$ ipython --no-banner

In [1]: import numpy as np

In [2]: from numpy import linalg as LA

In [3]: np.set_printoptions(precision=2, suppress=True, linewidth=200)

In [4]: f = np.array([-2, 1, 2, 2, 3, -3, 1, 0, 1])

In [5]: data = 4 * np.eye(9) + np.outer(f, f)

In [6]: data
Out[6]: 
array([[ 8., -2., -4., -4., -6.,  6., -2.,  0., -2.],
       [-2.,  5.,  2.,  2.,  3., -3.,  1.,  0.,  1.],
       [-4.,  2.,  8.,  4.,  6., -6.,  2.,  0.,  2.],
       [-4.,  2.,  4.,  8.,  6., -6.,  2.,  0.,  2.],
       [-6.,  3.,  6.,  6., 13., -9.,  3.,  0.,  3.],
       [ 6., -3., -6., -6., -9., 13., -3.,  0., -3.],
       [-2.,  1.,  2.,  2.,  3., -3.,  5.,  0.,  1.],
       [ 0.,  0.,  0.,  0.,  0.,  0.,  0.,  4.,  0.],
       [-2.,  1.,  2.,  2.,  3., -3.,  1.,  0.,  5.]])

In [7]: np.allclose(data, data.T)
Out[7]: True

In [8]: data @ data
Out[8]: 
array([[ 180.,  -82., -164., -164., -246.,  246.,  -82.,    0.,  -82.],
       [ -82.,   57.,   82.,   82.,  123., -123.,   41.,    0.,   41.],
       [-164.,   82.,  180.,  164.,  246., -246.,   82.,    0.,   82.],
       [-164.,   82.,  164.,  180.,  246., -246.,   82.,    0.,   82.],
       [-246.,  123.,  246.,  246.,  385., -369.,  123.,    0.,  123.],
       [ 246., -123., -246., -246., -369.,  385., -123.,    0., -123.],
       [ -82.,   41.,   82.,   82.,  123., -123.,   57.,    0.,   41.],
       [   0.,    0.,    0.,    0.,    0.,    0.,    0.,   16.,    0.],
       [ -82.,   41.,   82.,   82.,  123., -123.,   41.,    0.,   57.]])

In [9]: data.inv()
Traceback (most recent call last):
  Cell In[9], line 1
    data.inv()
AttributeError: 'numpy.ndarray' object has no attribute 'inv'


In [10]: np.sort(np.abs(LA.eigvals(data)))
Out[10]: array([ 4.,  4.,  4.,  4.,  4.,  4.,  4.,  4., 37.])

In [11]: t = np.radians(135)

In [12]: R = np.eye(9)

In [13]: R[0, 0] = R[1, 1] = np.cos(t)

In [14]: R[0, 1], R[1, 0] = -np.sin(t), np.sin(t)

In [15]: R
Out[15]: 
array([[-0.71, -0.71,  0.  ,  0.  ,  0.  ,  0.  ,  0.  ,  0.  ,  0.  ],
       [ 0.71, -0.71,  0.  ,  0.  ,  0.  ,  0.  ,  0.  ,  0.  ,  0.  ],
       [ 0.  ,  0.  ,  1.  ,  0.  ,  0.  ,  0.  ,  0.  ,  0.  ,  0.  ],
       [ 0.  ,  0.  ,  0.  ,  1.  ,  0.  ,  0.  ,  0.  ,  0.  ,  0.  ],
       [ 0.  ,  0.  ,  0.  ,  0.  ,  1.  ,  0.  ,  0.  ,  0.  ,  0.  ],
       [ 0.  ,  0.  ,  0.  ,  0.  ,  0.  ,  1.  ,  0.  ,  0.  ,  0.  ],
       [ 0.  ,  0.  ,  0.  ,  0.  ,  0.  ,  0.  ,  1.  ,  0.  ,  0.  ],
       [ 0.  ,  0.  ,  0.  ,  0.  ,  0.  ,  0.  ,  0.  ,  1.  ,  0.  ],
       [ 0.  ,  0.  ,  0.  ,  0.  ,  0.  ,  0.  ,  0.  ,  0.  ,  1.  ]])

In [16]: other = data @ R.T

In [17]: round(LA.det(R), 2), round(np.trace(R), 2)
Out[17]: (np.float64(1.0), np.float64(5.59))

In [18]: np.allclose(data @ data.T, other @ other.T)
Out[18]: True

In [19]: other
Out[19]: 
array([[-4.24,  7.07, -4.  , -4.  , -6.  ,  6.  , -2.  ,  0.  , -2.  ],
       [-2.12, -4.95,  2.  ,  2.  ,  3.  , -3.  ,  1.  ,  0.  ,  1.  ],
       [ 1.41, -4.24,  8.  ,  4.  ,  6.  , -6.  ,  2.  ,  0.  ,  2.  ],
       [ 1.41, -4.24,  4.  ,  8.  ,  6.  , -6.  ,  2.  ,  0.  ,  2.  ],
       [ 2.12, -6.36,  6.  ,  6.  , 13.  , -9.  ,  3.  ,  0.  ,  3.  ],
       [-2.12,  6.36, -6.  , -6.  , -9.  , 13.  , -3.  ,  0.  , -3.  ],
       [ 0.71, -2.12,  2.  ,  2.  ,  3.  , -3.  ,  5.  ,  0.  ,  1.  ],
       [ 0.  ,  0.  ,  0.  ,  0.  ,  0.  ,  0.  ,  0.  ,  4.  ,  0.  ],
       [ 0.71, -2.12,  2.  ,  2.  ,  3.  , -3.  ,  1.  ,  0.  ,  5.  ]])

In [20]: np.abs(other - data).max(axis=0)
Out[20]: array([12.24,  9.95,  0.  ,  0.  ,  0.  ,  0.  ,  0.  ,  0.  ,  0.  ])
